$ python3 -q
>>> import numpy as np
>>> np.set_printoptions(precision=2, suppress=True, linewidth=160)
>>> def tidy(a):
...     return np.round(a, 2) + 0
... 
>>> F = np.load("w.npy")
>>> F
array([[ -1,   0,  -1,  -1,  -1,  -2,   2,   0,   0,   1,  -2,   3,  -1,   1],
       [  3,   3,   2,  -1,  -3,  -1,   2,   1,  -2,   2,  -3,   3,   3,  -1],
       [ -1,   3,  -3,   3,  -2,  -1,   3,   1,   1,   0,   3,   1,  -3,   1],
       [  2,  -3,   3,  -1,   3,   3,  -2,  -1,   2,   2,  -1,   0,  -2,   1],
       [ -3,   1,   1,   3,   2,  -1,  -1,   2,   2,  -1,   0,  -3,   3,  -2],
       [ -3,   1,   2,   0,  -2,  -3,   2,   2,  -2,   1,   0,  -3,   1,   1],
       [  2,   1,  -3,   2,   0,  -3,   3,   1,   2,   3,  -3,   3,   1,   0],
       [-10,  -9,  -7,   2,   8,   1,  -4,  -3,   6,  -5,   7,  -6, -10,   4]])
>>> # null space of dimension 7
>>> Uu, sig, VT = np.linalg.svd(F)
>>> V = VT[:(sig > 1e-8).sum()]
>>> rng = np.random.default_rng(328)
>>> x = F[5] + -2 * F[2] + rng.integers(2) * np.eye(14)[12]
>>> x
array([-1., -5.,  8., -6.,  2., -1., -4.,  0., -4.,  1., -6., -5.,  7., -1.])
>>> np.allclose(V.T @ V @ x, x)
True
>>> np.linalg.matrix_rank(np.vstack([F, x]))
np.int64(7)
>>> t3 = np.stack([F, 2 * F, F[::-1]])
>>> np.linalg.matrix_rank(t3)
array([7, 7, 7])
>>> (t3 @ F.T).shape
(3, 8, 8)
>>> np.linalg.matrix_rank(t3.reshape(3, -1))
np.int64(2)
>>> np.einsum("bij,cij->bc", t3, t3)
array([[ 989, 1978,    8],
       [1978, 3956,   16],
       [   8,   16,  989]])
>>> t3.shape
(3, 8, 14)
>>> th = np.deg2rad(180)
>>> m1 = np.eye(12)
>>> m1[np.ix_([2, 3], [2, 3])] = [[np.cos(th), -np.sin(th)], [np.sin(th), np.cos(th)]]
>>> tidy(m1)
array([[ 1.,  0.,  0.,  0.,  0.,  0.,  0.,  0.,  0.,  0.,  0.,  0.],
       [ 0.,  1.,  0.,  0.,  0.,  0.,  0.,  0.,  0.,  0.,  0.,  0.],
       [ 0.,  0., -1.,  0.,  0.,  0.,  0.,  0.,  0.,  0.,  0.,  0.],
       [ 0.,  0.,  0., -1.,  0.,  0.,  0.,  0.,  0.,  0.,  0.,  0.],
       [ 0.,  0.,  0.,  0.,  1.,  0.,  0.,  0.,  0.,  0.,  0.,  0.],
       [ 0.,  0.,  0.,  0.,  0.,  1.,  0.,  0.,  0.,  0.,  0.,  0.],
       [ 0.,  0.,  0.,  0.,  0.,  0.,  1.,  0.,  0.,  0.,  0.,  0.],
       [ 0.,  0.,  0.,  0.,  0.,  0.,  0.,  1.,  0.,  0.,  0.,  0.],
       [ 0.,  0.,  0.,  0.,  0.,  0.,  0.,  0.,  1.,  0.,  0.,  0.],
       [ 0.,  0.,  0.,  0.,  0.,  0.,  0.,  0.,  0.,  1.,  0.,  0.],
       [ 0.,  0.,  0.,  0.,  0.,  0.,  0.,  0.,  0.,  0.,  1.,  0.],
       [ 0.,  0.,  0.,  0.,  0.,  0.,  0.,  0.,  0.,  0.,  0.,  1.]])
>>> np.linalg.lstsq(F[:-1].T, F[-1])[2]
np.int32(7)
>>> Uu, sig, VT = np.linalg.svd(F)
>>> tidy(sig)
array([26.05, 10.97,  9.43,  6.83,  5.68,  4.2 ,  2.19,  0.  ])
>>> Y = Uu[:, :7] @ np.diag(sig[:7]) @ VT[:7]
>>> tidy(np.abs(F - Y).max())
np.float64(0.0)
>>> np.linalg.matrix_rank(F, rtol=0.05)
np.int64(7)
>>> np.linalg.matrix_rank(Y)
np.int64(7)
>>> tidy(np.linalg.norm(F - Y) / np.linalg.norm(F))
np.float64(0.0)
>>> rank = np.linalg.matrix_rank(F)
>>> rank
np.int64(7)
>>> N = np.linalg.svd(F)[2][rank:].T
>>> [int(np.linalg.matrix_rank(np.delete(F, i, axis=0))) for i in range(8)]
[7, 7, 6, 6, 6, 6, 6, 7]
>>> N.shape
(14, 7)
>>> W1 = np.array([[8, 3, 1, -6],
...     [4, 8, -8, -1],
...     [7, 6, 9, -6],
...     [-8, -8, 9, 2],
...     [-9, 5, 3, -1],
...     [8, -4, -7, -8],
...     [-3, -7, -7, 6],
...     [9, -8, -2, 2],
...     [3, 7, 9, 1],
...     [2, 2, 3, -1],
...     [5, 5, 2, -1],
...     [5, -8, -5, 9],
...     [-4, -9, 5, 1],
...     [4, 4, -1, 1]])
>>> coef = np.array([9, 6, 5, -9])
>>> H = np.maximum(F @ W1 + coef, 0)
>>> (H > 0).astype(int)
array([[1, 0, 0, 1],
       [1, 0, 0, 1],
       [1, 0, 0, 1],
       [1, 1, 1, 0],
       [0, 0, 1, 0],
       [0, 0, 1, 1],
       [0, 0, 0, 1],
       [0, 1, 1, 1]])
>>> C = np.array([[3, 3], [-1, 2], [3, 1], [2, -2]])
>>> H @ C
array([[ 128, -104],
       [ 231,  195],
       [ 157,  -55],
       [ 277,  371],
       [ 279,   93],
       [  59,   -7],
       [ 148, -148],
       [ 159,  404]])
>>> Y = F / np.sqrt((F ** 2).mean(axis=1, keepdims=True))
>>> tidy(Y[0])
array([-0.71,  0.  , -0.71, -0.71, -0.71, -1.41,  1.41,  0.  ,  0.  ,  0.71, -1.41,  2.12, -0.71,  0.71])
>>> tidy(np.linalg.norm(Y, axis=1))
array([3.74, 3.74, 3.74, 3.74, 3.74, 3.74, 3.74, 3.74])
>>> E = np.array([[-0.3, -0.2, 1.9],
...     [-0.8, 0.1, 0.4],
...     [-0.4, 0.9, -1.1],
...     [2.0, -0.9, -0.3],
...     [-0.1, 0.7, 1.0],
...     [-0.4, 0.6, -0.2],
...     [0.0, -0.6, -0.5],
...     [1.2, 1.2, -0.3],
...     [-0.9, 0.2, -1.0],
...     [0.9, 1.4, 0.5],
...     [0.9, 0.9, 0.6],
...     [-0.4, -0.2, -1.0],
...     [0.1, -0.4, 1.5],
...     [1.9, 2.7, 0.8],
...     [-1.1, -0.8, 0.4],
...     [0.3, 0.4, 2.1],
...     [1.1, -0.5, 1.4],
...     [0.7, 0.0, 0.2],
...     [0.1, 1.1, 0.3],
...     [-0.4, 1.0, 0.5],
...     [-0.5, -0.1, -0.2],
...     [-0.8, -0.1, 0.5],
...     [1.3, 0.7, -0.5],
...     [1.4, -1.1, -0.7],
...     [0.9, 0.0, -0.5]])
>>> E[:, 2] = 5 * E[:, 1] + 0.05 * rng.normal(size=25)
>>> tidy(E)
array([[-0.3 , -0.2 , -1.  ],
       [-0.8 ,  0.1 ,  0.48],
       [-0.4 ,  0.9 ,  4.48],
       [ 2.  , -0.9 , -4.45],
       [-0.1 ,  0.7 ,  3.51],
       [-0.4 ,  0.6 ,  2.97],
       [ 0.  , -0.6 , -2.98],
       [ 1.2 ,  1.2 ,  6.01],
       [-0.9 ,  0.2 ,  1.07],
       [ 0.9 ,  1.4 ,  6.91],
       [ 0.9 ,  0.9 ,  4.48],
       [-0.4 , -0.2 , -0.99],
       [ 0.1 , -0.4 , -1.92],
       [ 1.9 ,  2.7 , 13.53],
       [-1.1 , -0.8 , -3.97],
       [ 0.3 ,  0.4 ,  1.95],
       [ 1.1 , -0.5 , -2.54],
       [ 0.7 ,  0.  , -0.04],
       [ 0.1 ,  1.1 ,  5.49],
       [-0.4 ,  1.  ,  4.98],
       [-0.5 , -0.1 , -0.53],
       [-0.8 , -0.1 , -0.46],
       [ 1.3 ,  0.7 ,  3.51],
       [ 1.4 , -1.1 , -5.57],
       [ 0.9 ,  0.  , -0.05]])
>>> # column 2 dominates
>>> O, r_ = np.linalg.qr(E)
>>> np.allclose(r_.T @ r_, E.T @ E)
True
>>> tidy(np.trace(O @ O.T))
np.float64(3.0)
>>> tidy(r_)
array([[  4.61,   1.23,   6.11],
       [  0.  ,  -4.25, -21.25],
       [  0.  ,   0.  ,   0.2 ]])
>>> x = np.array([6, -8, -1])
>>> target = E @ x
>>> coef, lr = np.zeros(3), 1 / np.linalg.norm(E, 2) ** 2
>>> for i in range(30):
...     coef -= lr * E.T @ (E @ coef - target)
...     if i % 5 == 0: print(i, round(np.linalg.norm(E @ coef - target), 2))
... 
0 26.05
5 21.42
10 17.62
15 14.5
20 11.93
25 9.81
>>> tidy(coef)
array([ 4.09, -0.47, -2.39])
>>> tidy(np.linalg.cond(E))
np.float64(575.08)
>>> x = np.array([-6, 6, 1])
>>> tidy(E * x)
array([[  1.8 ,  -1.2 ,  -1.  ],
       [  4.8 ,   0.6 ,   0.48],
       [  2.4 ,   5.4 ,   4.48],
       [-12.  ,  -5.4 ,  -4.45],
       [  0.6 ,   4.2 ,   3.51],
       [  2.4 ,   3.6 ,   2.97],
       [  0.  ,  -3.6 ,  -2.98],
       [ -7.2 ,   7.2 ,   6.01],
       [  5.4 ,   1.2 ,   1.07],
       [ -5.4 ,   8.4 ,   6.91],
       [ -5.4 ,   5.4 ,   4.48],
       [  2.4 ,  -1.2 ,  -0.99],
       [ -0.6 ,  -2.4 ,  -1.92],
       [-11.4 ,  16.2 ,  13.53],
       [  6.6 ,  -4.8 ,  -3.97],
       [ -1.8 ,   2.4 ,   1.95],
       [ -6.6 ,  -3.  ,  -2.54],
       [ -4.2 ,   0.  ,  -0.04],
       [ -0.6 ,   6.6 ,   5.49],
       [  2.4 ,   6.  ,   4.98],
       [  3.  ,  -0.6 ,  -0.53],
       [  4.8 ,  -0.6 ,  -0.46],
       [ -7.8 ,   4.2 ,   3.51],
       [ -8.4 ,  -6.6 ,  -5.57],
       [ -5.4 ,   0.  ,  -0.05]])
>>> E @ np.eye(3)[0]
array([-0.3, -0.8, -0.4,  2. , -0.1, -0.4,  0. ,  1.2, -0.9,  0.9,  0.9, -0.4,  0.1,  1.9, -1.1,  0.3,  1.1,  0.7,  0.1, -0.4, -0.5, -0.8,  1.3,  1.4,  0.9])
>>> np.sign((E @ x).round(6))
array([-1.,  1.,  1., -1.,  1.,  1., -1.,  1.,  1.,  1.,  1.,  1., -1.,  1., -1.,  1., -1., -1.,  1.,  1.,  1.,  1., -1., -1., -1.])
>>> (E @ x).argmax()
np.int64(13)
>>> Uu, sig, VT = np.linalg.svd(E, full_matrices=False)
>>> np.allclose(Uu * sig @ VT, E)
True
>>> np.abs(Uu[:, 0]).round(6).argmax()
np.int64(13)
>>> tidy(np.sqrt((sig ** 2).sum())), tidy(np.linalg.norm(E))
(np.float64(23.01), np.float64(23.01))
>>> (sig > 1e-8).sum()
np.int64(3)
>>> tidy(np.cumsum(sig ** 2) / np.sum(sig ** 2))
array([0.96, 1.  , 1.  ])
>>> tidy(VT @ VT.T)
array([[1., 0., 0.],
       [0., 1., 0.],
       [0., 0., 1.]])
>>> data = np.loadtxt("test15.csv", delimiter=",")
>>> data
array([[0., 1., 2., 0., 3., 0., 3., 1., 3., 2., 2., 0., 1., 1., 0.],
       [1., 0., 2., 3., 1., 0., 1., 0., 1., 3., 2., 3., 2., 2., 1.],
       [3., 3., 0., 1., 2., 1., 3., 3., 3., 1., 1., 0., 1., 0., 0.],
       [3., 0., 0., 2., 0., 2., 1., 2., 2., 1., 1., 3., 3., 1., 2.],
       [3., 1., 1., 3., 3., 1., 2., 1., 1., 0., 1., 3., 3., 0., 0.],
       [2., 2., 1., 2., 0., 3., 3., 3., 1., 2., 0., 0., 3., 0., 0.],
       [0., 1., 0., 0., 0., 3., 3., 2., 1., 0., 1., 3., 1., 0., 2.],
       [0., 3., 0., 3., 0., 2., 1., 2., 0., 1., 1., 3., 3., 2., 2.],
       [3., 1., 3., 1., 2., 1., 1., 1., 1., 1., 3., 0., 0., 1., 1.],
       [1., 1., 3., 3., 3., 1., 1., 1., 0., 3., 3., 3., 0., 1., 2.],
       [0., 3., 1., 1., 2., 2., 2., 0., 3., 0., 3., 0., 1., 1., 1.],
       [0., 0., 3., 2., 1., 3., 3., 2., 3., 3., 1., 2., 3., 1., 3.],
       [3., 0., 1., 0., 3., 0., 1., 0., 1., 1., 1., 3., 0., 3., 2.],
       [3., 1., 1., 2., 0., 3., 3., 3., 0., 0., 3., 2., 2., 0., 0.],
       [2., 2., 0., 1., 0., 2., 3., 0., 1., 2., 1., 3., 1., 1., 3.]])
>>> r0 = np.array([3, 3, 2, -4, 5, 4, 1, -3, 0, 0, -3, 1, 1, -2, 0])
>>> Y = data + np.outer(r0, np.eye(15)[14])
>>> np.linalg.matrix_rank(Y - data)
np.int64(1)
>>> np.linalg.matrix_rank(np.linalg.inv(Y) - np.linalg.inv(data), tol=1e-8)
np.int64(1)
>>> tidy(np.linalg.det(Y) / np.linalg.det(data)), tidy(1 + np.linalg.solve(data, r0)[14])
(np.float64(-3.57), np.float64(-3.57))
>>> K = np.load("m.npy")
>>> K
array([[ 2,  2,  0,  1,  1,  2,  1,  2,  0,  0, 10,  0,  0],
       [ 0,  3,  1,  1,  1,  0,  1,  2,  1,  0,  0,  3,  1],
       [ 0,  3,  1,  2,  3,  2,  0,  3,  2,  3,  0,  2,  0],
       [ 0,  1,  0,  2,  1,  3,  3,  2,  2,  3,  0,  3,  1],
       [ 3,  1,  3,  0,  2,  0,  2,  3,  3,  0, 15,  1,  1],
       [ 3,  0,  1,  2,  2,  1,  0,  0,  0,  3, 15,  1,  3],
       [ 3,  1,  1,  1,  3,  0,  0,  2,  2,  0, 15,  1,  2],
       [ 0,  0,  1,  1,  2,  2,  1,  3,  1,  3,  0,  1,  1],
       [ 3,  3,  3,  0,  0,  0,  1,  1,  3,  0, 15,  0,  0],
       [ 0,  1,  3,  1,  2,  3,  2,  0,  1,  3,  0,  2,  2]])
>>> np.linalg.matrix_rank(K)
np.int64(10)
>>> K.sum(axis=0)
array([14, 15, 14, 11, 17, 13, 11, 18, 15, 15, 70, 14, 11])
>>> np.count_nonzero(K)
np.int64(92)
>>> np.linalg.rank(K)
Traceback (most recent call last):
  File "<python-input-83>", line 1, in <module>
    np.linalg.rank(K)
    ^^^^^^^^^^^^^^
AttributeError: module 'numpy.linalg' has no attribute 'rank'
>>> th = np.radians(90)
>>> r_ = np.eye(13)
>>> r_[4, 4] = r_[1, 1] = np.cos(th)
>>> r_[4, 1], r_[1, 4] = -np.sin(th), np.sin(th)
>>> Y = K @ r_.T
>>> np.abs(Y - K).max(axis=0)
array([0., 3., 0., 0., 6., 0., 0., 0., 0., 0., 0., 0., 0.])
>>> np.allclose(K @ K.T, Y @ Y.T)
True
>>> tidy(np.linalg.svd(K, compute_uv=False)), tidy(np.linalg.svd(Y, compute_uv=False))
(array([33.66, 12.64,  6.03,  4.22,  3.47,  3.31,  3.04,  2.07,  1.37,  0.52]), array([33.66, 12.64,  6.03,  4.22,  3.47,  3.31,  3.04,  2.07,  1.37,  0.52]))
>>> mat = np.load("arr.npy")
>>> mat
array([[ 2.07, -1.95,  0.9 ,  0.02,  2.12, -1.01,  2.06, -2.96,  1.91, -2.11,  0.92, -1.67, -1.96, -1.03],
       [ 2.17, -1.89,  1.17,  0.  ,  1.92, -0.97,  1.96, -3.14,  2.03, -2.  ,  1.18, -2.03, -2.05, -1.  ],
       [ 1.87, -1.91,  0.94,  0.  ,  1.91, -1.2 ,  1.91, -3.04,  1.94, -1.94,  0.85, -1.92, -1.95, -0.95],
       [ 2.04, -2.05,  0.95,  0.09,  1.94, -1.06,  2.16, -3.09,  1.92, -2.  ,  1.1 , -1.93, -1.89, -1.05],
       [ 1.91, -2.08,  0.99,  0.07,  1.84, -0.85,  1.88, -3.1 ,  1.96, -2.15,  0.87, -2.  , -2.06, -0.99],
       [ 2.14, -2.14,  1.12,  0.  ,  1.88, -0.98,  1.94, -3.11,  1.98, -1.99,  1.12, -1.94, -2.01, -0.87],
       [ 2.2 , -1.98,  0.93, -0.03,  1.87, -1.01,  1.83, -2.9 ,  2.01, -1.91,  0.99, -2.04, -1.94, -1.06],
       [ 2.12, -1.98,  1.22,  0.12,  1.99, -0.88,  2.11, -2.87,  2.  , -2.06,  1.01, -2.04, -1.91, -1.11],
       [ 1.95, -2.04,  1.03, -0.12,  2.18, -1.04,  2.19, -3.1 ,  2.06, -1.95,  0.96, -2.07, -2.08, -1.  ],
       [ 1.88, -2.01,  1.11,  0.08,  1.98, -1.08,  2.05, -2.97,  2.02, -1.98,  0.98, -2.01, -2.03, -0.99],
       [ 2.1 , -2.04,  0.98, -0.04,  2.1 , -0.97,  2.02, -2.91,  1.81, -1.76,  1.13, -2.16, -2.01, -0.98],
       [ 2.03, -2.01,  1.09,  0.06,  1.99, -0.93,  1.9 , -2.93,  2.02, -1.96,  0.93, -1.99, -1.98, -1.08],
       [ 2.07, -2.04,  0.91,  0.12,  2.18, -1.14,  1.93, -2.97,  1.89, -2.24,  0.95, -1.91, -1.94, -0.99],
       [ 1.96, -1.93,  0.98,  0.13,  2.11, -0.95,  1.9 , -3.11,  1.89, -2.03,  1.  , -2.2 , -1.74, -1.05],
       [ 2.01, -1.98,  1.11,  0.01,  1.97, -1.03,  2.09, -3.07,  1.9 , -2.13,  0.8 , -1.95, -2.05, -1.06],
       [ 1.9 , -1.98,  0.91, -0.09,  1.81, -1.06,  1.92, -3.02,  1.73, -1.99,  0.92, -1.98, -2.03, -0.91],
       [ 2.06, -1.91,  0.88, -0.22,  2.05, -1.19,  1.94, -3.02,  2.16, -1.89,  1.13, -1.81, -1.85, -0.98],
       [ 2.12, -2.1 ,  0.97,  0.  ,  1.87, -0.82,  2.11, -3.  ,  2.1 , -2.01,  1.05, -1.99, -1.95, -0.99],
       [ 2.08, -2.06,  0.94, -2.16, -1.98,  2.97, -0.09, -3.  ,  1.08, -2.97,  2.03,  1.03,  2.88,  0.06],
       [ 2.03, -1.98,  0.88, -1.88, -2.12,  3.01,  0.06, -3.05,  0.95, -3.04,  1.93,  1.03,  2.91, -0.11],
       [ 1.97, -1.99,  1.04, -2.03, -1.91,  3.  ,  0.19, -2.98,  0.87, -2.98,  1.89,  0.97,  3.04,  0.05],
       [ 2.01, -2.05,  0.94, -1.99, -1.99,  2.94, -0.11, -2.98,  0.94, -3.04,  2.21,  0.89,  3.22, -0.06],
       [ 1.89, -2.17,  0.98, -2.12, -2.18,  3.19, -0.14, -2.94,  0.99, -3.07,  1.76,  1.08,  2.86,  0.18],
       [ 2.1 , -2.16,  1.  , -2.  , -2.01,  3.16, -0.05, -2.94,  0.92, -3.01,  2.04,  1.01,  3.1 , -0.07],
       [ 2.04, -1.91,  1.  , -2.03, -1.97,  2.88, -0.08, -2.87,  0.92, -2.86,  1.97,  0.91,  3.07,  0.07],
       [ 2.  , -2.  ,  0.87, -1.93, -2.08,  2.83,  0.06, -2.94,  0.95, -3.05,  2.13,  1.04,  2.98, -0.13],
       [ 1.92, -2.11,  0.96, -1.98, -1.96,  2.81,  0.  , -2.92,  0.96, -2.96,  2.08,  0.96,  3.01, -0.05],
       [ 2.07, -1.96,  0.97, -1.96, -2.  ,  2.89,  0.  , -3.03,  1.04, -3.01,  2.12,  0.92,  2.97, -0.03],
       [ 1.97, -1.89,  1.05, -1.94, -2.04,  3.26,  0.06, -3.07,  0.94, -2.98,  1.85,  1.03,  3.1 , -0.07],
       [ 1.93, -1.98,  1.04, -2.1 , -1.98,  3.07,  0.1 , -2.86,  1.07, -3.16,  2.05,  0.93,  3.19, -0.05],
       [ 1.73, -1.98,  1.  , -1.95, -1.99,  2.88,  0.08, -2.93,  1.02, -2.99,  2.  ,  1.1 ,  2.94, -0.01],
       [ 1.91, -2.04,  0.97, -2.03, -1.94,  2.97,  0.02, -2.98,  0.94, -3.12,  2.02,  1.1 ,  2.91, -0.05],
       [ 2.03, -1.91,  1.09, -1.95, -2.12,  2.97, -0.14, -3.17,  0.91, -2.94,  1.99,  1.01,  3.21,  0.18],
       [ 1.65, -1.99,  1.32, -1.96, -1.85,  3.01,  0.05, -2.85,  1.03, -2.98,  1.93,  1.  ,  3.05,  0.07],
       [ 1.98, -1.97,  0.82, -2.  , -2.14,  3.14,  0.06, -3.11,  0.85, -2.89,  2.01,  0.89,  3.03, -0.05],
       [ 2.23, -1.95,  1.1 , -1.9 , -1.92,  3.1 , -0.15, -2.94,  1.15, -2.92,  1.99,  1.01,  2.98, -0.11]])
>>> [round(float(x), 2) for x in np.linalg.svd(mat, compute_uv=False)[:3]]
[34.63, 25.86, 0.85]
>>> np.argsort(-np.linalg.norm(mat, axis=0).round(6), kind="stable")[:3]
array([ 7, 12,  9])
>>> round(np.log10(np.linalg.cond(mat)))
2
